$ ipython --no-banner

In [1]: import numpy as np

In [2]: import numpy.linalg as la

In [3]: np.set_printoptions(suppress=True, linewidth=100)

In [4]: F = np.load("x.npy")

In [5]: F
Out[5]: 
array([[ 0.933,  0.84 ,  0.327,  0.478,  0.953,  0.414,  0.938, -0.254],
       [-0.986, -0.872, -0.197, -0.53 , -0.961, -0.515, -0.967,  0.388],
       [-0.345,  0.97 ,  0.898,  0.664,  0.999,  0.31 ,  0.976,  0.178],
       [ 0.371, -0.438, -0.388, -0.168, -0.691, -0.03 , -0.397, -0.1  ],
       [ 0.92 ,  0.898,  0.478,  0.544,  0.979,  0.438,  0.961, -0.226],
       [ 0.975,  0.405, -0.3  ,  0.226,  0.422,  0.354,  0.753, -0.38 ],
       [-0.989,  0.04 ,  0.617, -0.06 ,  0.38 , -0.327, -0.508,  0.462],
       [ 0.515, -0.74 , -0.647, -0.336, -0.934, -0.09 , -0.716, -0.159],
       [ 0.925, -0.716, -0.77 , -0.291, -0.94 ,  0.06 , -0.537, -0.345],
       [ 0.617,  0.345,  0.04 ,  0.159,  0.478,  0.159,  0.508, -0.119],
       [ 0.207, -0.935, -0.821, -0.572, -0.994, -0.264, -0.947, -0.129],
       [ 0.95 ,  0.675,  0.04 ,  0.354,  0.821,  0.371,  0.867, -0.3  ],
       [ 0.757,  0.653,  0.235,  0.319,  0.834,  0.264,  0.793, -0.149],
       [-0.744, -0.696, -0.291, -0.345, -0.872, -0.273, -0.821,  0.139],
       [-0.937,  0.   ,  0.43 , -0.05 ,  0.217, -0.226, -0.38 ,  0.319],
       [-0.929,  0.914,  0.896,  0.501,  0.993,  0.05 ,  0.862,  0.38 ],
       [ 0.97 ,  0.948,  0.544,  0.641,  0.993,  0.537,  0.986, -0.3  ],
       [ 0.235, -0.565, -0.446, -0.235, -0.808, -0.08 , -0.565, -0.08 ],
       [ 0.998,  0.967,  0.363,  0.711,  0.995,  0.68 ,  0.995, -0.515],
       [-0.578, -0.797, -0.485, -0.414, -0.944, -0.273, -0.872,  0.07 ],
       [-0.47 ,  0.217,  0.273,  0.07 ,  0.414, -0.03 ,  0.119,  0.11 ],
       [-0.686, -0.544, -0.168, -0.254, -0.731, -0.217, -0.696,  0.129],
       [-0.397,  0.501,  0.438,  0.197,  0.757,  0.04 ,  0.462,  0.11 ],
       [-0.558, -0.537, -0.217, -0.245, -0.735, -0.188, -0.664,  0.09 ],
       [-0.979, -0.956, -0.551, -0.664, -0.994, -0.565, -0.989,  0.327],
       [ 0.149, -0.749, -0.585, -0.354, -0.932, -0.149, -0.77 , -0.08 ],
       [ 0.558,  0.537,  0.217,  0.245,  0.735,  0.188,  0.664, -0.09 ],
       [-0.119, -0.675, -0.462, -0.31 , -0.881, -0.159, -0.726, -0.02 ],
       [ 0.999,  0.949,  0.1  ,  0.675,  0.989,  0.696,  0.994, -0.592],
       [-0.09 ,  0.881,  0.726,  0.485,  0.982,  0.226,  0.901,  0.09 ],
       [ 0.178,  0.843,  0.635,  0.446,  0.969,  0.235,  0.881,  0.03 ],
       [ 0.993,  0.974,  0.572,  0.726,  0.997,  0.641,  0.995, -0.405],
       [ 0.744,  0.282, -0.07 ,  0.139,  0.354,  0.178,  0.493, -0.168],
       [-0.881,  0.254,  0.493,  0.06 ,  0.551, -0.139, -0.04 ,  0.273],
       [ 0.345, -0.97 , -0.898, -0.664, -0.999, -0.31 , -0.976, -0.178],
       [ 0.859,  0.501,  0.01 ,  0.245,  0.647,  0.264,  0.716, -0.217],
       [-0.03 ,  0.572,  0.405,  0.245,  0.804,  0.11 ,  0.604,  0.04 ],
       [-0.617,  0.207,  0.319,  0.06 ,  0.422, -0.06 ,  0.06 ,  0.149],
       [-0.983, -0.478,  0.291, -0.264, -0.523, -0.388, -0.808,  0.405],
       [-1.   , -0.872,  0.254, -0.565, -0.94 , -0.664, -0.985,  0.629],
       [-0.983, -0.93 , -0.414, -0.611, -0.987, -0.544, -0.982,  0.354],
       [-0.929, -0.159,  0.327, -0.11 , -0.06 , -0.245, -0.508,  0.3  ],
       [-0.598, -0.414, -0.1  , -0.188, -0.578, -0.168, -0.565,  0.11 ],
       [-0.915, -0.912, -0.523, -0.565, -0.984, -0.446, -0.967,  0.217]])

In [6]: D = la.norm(F[:, None] - F[None], axis=-1)

In [7]: D.mean(axis=1).argmax()
Out[7]: np.int64(15)

In [8]: np.flatnonzero(D[7] < D.mean() / 2)
Out[8]: array([ 3,  7,  8, 10, 17, 25, 27, 34])

In [9]: la.matrix_rank(D ** 2)
Out[9]: np.int64(10)

In [10]: (D + 1e9 * np.eye(44)).round(6).argmin(axis=1)
Out[10]: 
array([ 4, 40, 29, 17,  0, 35, 14, 25,  7, 32, 34, 12, 26, 21,  6,  2, 31,  3, 31, 13, 37, 23, 36,
       21, 40, 27, 12, 25, 18, 30, 29, 16,  9, 37, 10, 11, 22, 20, 21,  1, 24, 14, 23, 24])

In [11]: np.unravel_index(D.round(6).argmax(), D.shape)
Out[11]: (np.int64(24), np.int64(31))

In [12]: Ac = (F - F.mean(axis=0)) / F.std(axis=0)

In [13]: np.argwhere(np.abs(Ac) > 2)
Out[13]: 
array([[18,  5],
       [28,  5],
       [28,  7],
       [39,  7]])

In [14]: np.round(Ac.std(axis=0), 3)
Out[14]: array([1., 1., 1., 1., 1., 1., 1., 1.])

In [15]: b = la.lstsq(np.delete(Ac, 2, axis=1), Ac[:, 2])[0]

In [16]: b.round(3)
Out[16]: array([ 0.279,  0.584,  1.068,  0.258, -0.059, -0.873,  0.775])

In [17]: data = np.load("a.npy")

In [18]: data
Out[18]: 
array([[2., 1., 0., 0., 0., 0., 0., 0., 0., 0., 0., 0.],
       [0., 2., 1., 0., 0., 0., 0., 0., 0., 0., 0., 0.],
       [0., 0., 2., 1., 0., 0., 0., 0., 0., 0., 0., 0.],
       [0., 0., 0., 2., 1., 0., 0., 0., 0., 0., 0., 0.],
       [0., 0., 0., 0., 2., 1., 0., 0., 0., 0., 0., 0.],
       [0., 0., 0., 0., 0., 2., 1., 0., 0., 0., 0., 0.],
       [0., 0., 0., 0., 0., 0., 2., 1., 0., 0., 0., 0.],
       [0., 0., 0., 0., 0., 0., 0., 2., 1., 0., 0., 0.],
       [0., 0., 0., 0., 0., 0., 0., 0., 2., 1., 0., 0.],
       [0., 0., 0., 0., 0., 0., 0., 0., 0., 2., 1., 0.],
       [0., 0., 0., 0., 0., 0., 0., 0., 0., 0., 2., 1.],
       [0., 0., 0., 0., 0., 0., 0., 0., 0., 0., 0., 2.]])

In [19]: # triangular

In [20]: def softmax(z):
    ...:     e = np.exp(z - z.max(axis=-1, keepdims=True))
    ...:     return e / e.sum(axis=-1, keepdims=True)
    ...: 

In [21]: np.round(softmax(data).sum(axis=1), 3)
Out[21]: array([1., 1., 1., 1., 1., 1., 1., 1., 1., 1., 1., 1.])

In [22]: np.round(softmax(data[1] + 5), 3)
Out[22]: array([0.05 , 0.367, 0.135, 0.05 , 0.05 , 0.05 , 0.05 , 0.05 , 0.05 , 0.05 , 0.05 , 0.05 ])

In [23]: np.round(softmax(10 * data[1]), 3) + 0
Out[23]: array([0., 1., 0., 0., 0., 0., 0., 0., 0., 0., 0., 0.])

In [24]: scores = data @ data.T / np.sqrt(12)

In [25]: softmax(scores).round(6).argmax(axis=1)
Out[25]: array([ 0,  1,  2,  3,  4,  5,  6,  7,  8,  9, 10, 11])

In [26]: np.round(softmax(scores)[1] @ data, 3)
Out[26]: array([0.212, 0.61 , 0.464, 0.225, 0.179, 0.179, 0.179, 0.179, 0.179, 0.179, 0.179, 0.179])

In [27]: np.round(softmax(scores), 3)
Out[27]: 
array([[0.264, 0.111, 0.062, 0.062, 0.062, 0.062, 0.062, 0.062, 0.062, 0.062, 0.062, 0.062],
       [0.106, 0.252, 0.106, 0.06 , 0.06 , 0.06 , 0.06 , 0.06 , 0.06 , 0.06 , 0.06 , 0.06 ],
       [0.06 , 0.106, 0.252, 0.106, 0.06 , 0.06 , 0.06 , 0.06 , 0.06 , 0.06 , 0.06 , 0.06 ],
       [0.06 , 0.06 , 0.106, 0.252, 0.106, 0.06 , 0.06 , 0.06 , 0.06 , 0.06 , 0.06 , 0.06 ],
       [0.06 , 0.06 , 0.06 , 0.106, 0.252, 0.106, 0.06 , 0.06 , 0.06 , 0.06 , 0.06 , 0.06 ],
       [0.06 , 0.06 , 0.06 , 0.06 , 0.106, 0.252, 0.106, 0.06 , 0.06 , 0.06 , 0.06 , 0.06 ],
       [0.06 , 0.06 , 0.06 , 0.06 , 0.06 , 0.106, 0.252, 0.106, 0.06 , 0.06 , 0.06 , 0.06 ],
       [0.06 , 0.06 , 0.06 , 0.06 , 0.06 , 0.06 , 0.106, 0.252, 0.106, 0.06 , 0.06 , 0.06 ],
       [0.06 , 0.06 , 0.06 , 0.06 , 0.06 , 0.06 , 0.06 , 0.106, 0.252, 0.106, 0.06 , 0.06 ],
       [0.06 , 0.06 , 0.06 , 0.06 , 0.06 , 0.06 , 0.06 , 0.06 , 0.106, 0.252, 0.106, 0.06 ],
       [0.06 , 0.06 , 0.06 , 0.06 , 0.06 , 0.06 , 0.06 , 0.06 , 0.06 , 0.106, 0.252, 0.106],
       [0.067, 0.067, 0.067, 0.067, 0.067, 0.067, 0.067, 0.067, 0.067, 0.067, 0.119, 0.212]])

In [28]: vec = np.array([1, -3, -3, -1, -1, -5, 0, -1, 4, 2, -2, -1])

In [29]: rhs = data @ vec

In [30]: b, lr = np.zeros(12), 1 / la.norm(data, 2) ** 2

In [31]: for i in range(40):
    ...:     b -= lr * data.T @ (data @ b - rhs)
    ...:     if i % 10 == 0: print(i, round(la.norm(data @ b - rhs), 3))
    ...: 
0 6.102
10 0.678
20 0.174
30 0.046

In [32]: b.round(3)
Out[32]: 
array([ 0.998, -2.997, -3.004, -0.995, -1.005, -4.995, -0.005, -0.995,  3.996,  2.003, -2.002,
       -0.999])

In [33]: np.round(la.cond(data), 3)
Out[33]: np.float64(2.84)

In [34]: M = np.load("w.npy")

In [35]: M
Out[35]: 
array([[ 3., -1.,  0.,  0.,  0.,  0.,  0.,  0.],
       [-1., -1., -1.,  0.,  0.,  0.,  0.,  0.],
       [ 0., -1., -1., -1.,  0.,  0.,  0.,  0.],
       [ 0.,  0., -1., -3., -1.,  0.,  0.,  0.],
       [ 0.,  0.,  0., -1.,  0., -1.,  0.,  0.],
       [ 0.,  0.,  0.,  0., -1.,  3., -1.,  0.],
       [ 0.,  0.,  0.,  0.,  0., -1., -3., -1.],
       [ 0.,  0.,  0.,  0.,  0.,  0., -1., -1.]])

In [36]: vec = np.array([-1, -1, 2, 0, -2, -1, 2, 2])

In [37]: rhs = M @ vec

In [38]: b, lr = np.zeros(8), 1 / la.norm(M, 2) ** 2

In [39]: for i in range(12):
    ...:     b -= lr * M.T @ (M @ b - rhs)
    ...:     if i % 2 == 0: print(i, round(la.norm(M @ b - rhs), 3))
    ...: 
0 1.725
2 1.242
4 1.135
6 1.07
8 1.02
10 0.977

In [40]: round(float(la.cond(M)), 3)
Out[40]: 19.311

In [41]: rng = np.random.default_rng(57218)

In [42]: A2 = M + rng.integers(-2, 3, (8, 5)) @ rng.integers(-2, 3, (5, 8))

In [43]: A2
Out[43]: 
array([[ -1.,   5.,   6.,  -1.,   0., -12.,   5.,  -5.],
       [  7.,   0.,  -3.,  -4.,   6.,  -1.,   1.,  -5.],
       [  0.,   3.,  -2.,  -1.,  -3.,   1.,  -8.,   1.],
       [ -2.,  -6.,  -1.,   1.,  -1.,   0.,   7.,  -1.],
       [ -2.,  -4.,   2.,   3.,   6.,  -1.,   9.,  -1.],
       [  6.,  -6.,  -5.,  -4.,  -3.,   8.,  -1.,   1.],
       [  4.,   1.,  -1.,   2.,   8.,   1.,  -3.,  -4.],
       [-10.,   4.,   4.,   5.,  -3.,   2.,  -6.,   6.]])

In [44]: np.abs(A2 - M).sum(axis=1)
Out[44]: array([39., 28., 18., 20., 28., 29., 21., 40.])

In [45]: la.matrix_rank(A2 - M, tol=1e-8)
Out[45]: np.int64(5)

In [46]: Ac = F - F.mean(axis=0)

In [47]: left, sig, Vh = la.svd(Ac, full_matrices=False)

In [48]: sig.round(3)
Out[48]: array([10.062,  4.893,  0.943,  0.887,  0.714,  0.162,  0.097,  0.026])

In [49]: np.abs(left[:, 0]).argmax()
Out[49]: np.int64(31)

In [50]: round((sig ** 2).sum() ** 2 / (sig ** 4).sum(), 3)
Out[50]: np.float64(1.5)

In [51]: m1 = np.load("block1.npy")

In [52]: m1
Out[52]: 
array([[-38.329,   1.882, -58.436, -32.014, -39.485,  -5.348,   4.392, -40.6  ,  -6.524, -33.674,
        -31.896,  -9.579, -29.868],
       [ -2.371,   0.697,  -9.109,  -1.321,  12.392,  46.655,  -4.103, -24.448,  40.836,   3.303,
        -12.401,   7.869,  30.737],
       [  7.441,  40.259,  32.276,  32.374,  40.157, -39.926,  23.978,  66.332, -34.569,  48.22 ,
         16.344,  13.97 , -15.458],
       [ 28.485,  75.739,  72.243,  71.669, 116.57 ,  12.713,  36.199,  99.777,  12.598, 111.688,
         24.161,  44.622,  39.904],
       [  5.974, -26.061,   5.176, -10.481, -38.892, -57.097,  -8.125,  10.169, -49.814, -29.36 ,
         16.263, -21.234, -39.99 ],
       [-12.917,  47.167,   1.383,  18.495,  28.166, -31.037,  27.686,  42.714, -26.923,  36.517,
         -4.506,  14.138, -23.038],
       [  9.401,  44.716,  25.07 ,  35.644,  77.848,  65.303,  16.309,  21.602,  58.123,  64.678,
         -3.878,  35.038,  59.232],
       [-17.821,  46.15 , -11.55 ,  13.012,  32.92 ,   6.402,  23.859,  17.763,   6.143,  35.426,
        -15.999,  19.069,  -0.38 ],
       [ -3.902, -68.322, -34.165, -46.105, -74.798,  13.908, -36.028, -74.898,  11.132, -78.187,
         -8.222, -30.328,  -3.916],
       [ -2.183,  37.823,   4.055,  22.004,  61.989,  76.154,  12.461,  -2.649,  67.027,  47.978,
        -15.717,  30.999,  58.383],
       [ 10.385, -25.196,   0.684,  -5.937,   3.918,  64.676, -19.8  , -40.664,  57.233, -11.057,
         -4.065,   1.792,  49.565],
       [  5.294,  33.251,  19.925,  24.919,  43.103,   6.295,  15.799,  34.42 ,   6.072,  42.081,
          4.259,  18.211,  12.855],
       [-38.66 , -42.898, -77.791, -61.131, -87.507,   4.164, -20.183, -89.175,   1.395, -83.796,
        -36.006, -28.523, -30.85 ]])

In [53]: t = np.radians(30)

In [54]: R = np.eye(13)

In [55]: R[9, 9] = R[6, 6] = np.cos(t)

In [56]: R[9, 6], R[6, 9] = -np.sin(t), np.sin(t)

In [57]: A2 = m1 @ R.T

In [58]: np.round(la.det(R), 3), np.round(np.trace(R), 3)
Out[58]: (np.float64(1.0), np.float64(12.732))

In [59]: np.allclose(m1 @ m1.T, A2 @ A2.T)
Out[59]: True
